% ipython --no-banner

In [1]: import numpy as np

In [2]: np.set_printoptions(suppress=True, linewidth=200)

In [3]: mat = np.array([[2, 0, 1, 2, 1, 0],
   ...:     [2, 0, 2, 2, 0, 1],
   ...:     [0, 1, 0, 2, 2, 2],
   ...:     [1, 1, 2, 2, 0, 1],
   ...:     [1, 0, 0, 2, 0, 2],
   ...:     [1, 2, 2, 0, 2, 1],
   ...:     [0, 1, 1, 0, 2, 1],
   ...:     [2, 0, 2, 0, 0, 2]])

In [4]: mat[:, 1] = 5 * mat[:, 2]

In [5]: print(mat)
[[ 2  5  1  2  1  0]
 [ 2 10  2  2  0  1]
 [ 0  0  0  2  2  2]
 [ 1 10  2  2  0  1]
 [ 1  0  0  2  0  2]
 [ 1 10  2  0  2  1]
 [ 0  5  1  0  2  1]
 [ 2 10  2  0  0  2]]

In [6]: print(np.allclose(mat[:-1].T @ np.linalg.lstsq(mat[:-1].T, mat[-1])[0], mat[-1]))
True

In [7]: print(np.abs(np.diag(np.linalg.qr(mat)[1])) > 1e-9)
[ True  True False  True  True  True]

In [8]: print(np.round(mat @ np.linalg.pinv(mat) @ mat, 2) + 0)
[[ 2.  5.  1.  2.  1.  0.]
 [ 2. 10.  2.  2.  0.  1.]
 [ 0.  0.  0.  2.  2.  2.]
 [ 1. 10.  2.  2.  0.  1.]
 [ 1.  0.  0.  2.  0.  2.]
 [ 1. 10.  2.  0.  2.  1.]
 [ 0.  5.  1.  0.  2.  1.]
 [ 2. 10.  2.  0.  0.  2.]]

In [9]: print(np.argsort(-np.linalg.norm(mat, axis=0).round(6), kind="stable")[:3])
[1 3 2]

In [10]: print(round(float(np.linalg.norm(mat, 2) / np.linalg.norm(mat)), 2))
0.96

In [11]: print([round(float(x), 2) for x in np.linalg.svd(mat, compute_uv=False)[:3]])
[22.24, 4.44, 3.3]

In [12]: th = np.radians(60)

In [13]: r_ = np.eye(6)

In [14]: r_[4, 4] = r_[3, 3] = np.cos(th)

In [15]: r_[4, 3], r_[3, 4] = -np.sin(th), np.sin(th)

In [16]: print(r_.round(2))
[[ 1.    0.    0.    0.    0.    0.  ]
 [ 0.    1.    0.    0.    0.    0.  ]
 [ 0.    0.    1.    0.    0.    0.  ]
 [ 0.    0.    0.    0.5   0.87  0.  ]
 [ 0.    0.    0.   -0.87  0.5   0.  ]
 [ 0.    0.    0.    0.    0.    1.  ]]

In [17]: Y = mat @ r_.T

In [18]: print(Y.round(2))
[[ 2.    5.    1.    1.87 -1.23  0.  ]
 [ 2.   10.    2.    1.   -1.73  1.  ]
 [ 0.    0.    0.    2.73 -0.73  2.  ]
 [ 1.   10.    2.    1.   -1.73  1.  ]
 [ 1.    0.    0.    1.   -1.73  2.  ]
 [ 1.   10.    2.    1.73  1.    1.  ]
 [ 0.    5.    1.    1.73  1.    1.  ]
 [ 2.   10.    2.    0.    0.    2.  ]]

In [19]: print(np.round(np.abs(Y - mat).max(axis=0), 2))
[0.   0.   0.   1.73 2.73 0.  ]

In [20]: print(np.count_nonzero(mat))
34

In [21]: mat[8]
IndexError: index 8 is out of bounds for axis 0 with size 8


In [22]: print(np.abs(mat).max())
10

In [23]: print(mat.sum(axis=1))
[11 17  6 16  5 16  9 16]

In [24]: print(np.round(np.linalg.norm(mat), 2))
23.07

In [25]: print(np.unravel_index(np.abs(mat).argmax(), mat.shape))
(np.int64(1), np.int64(1))
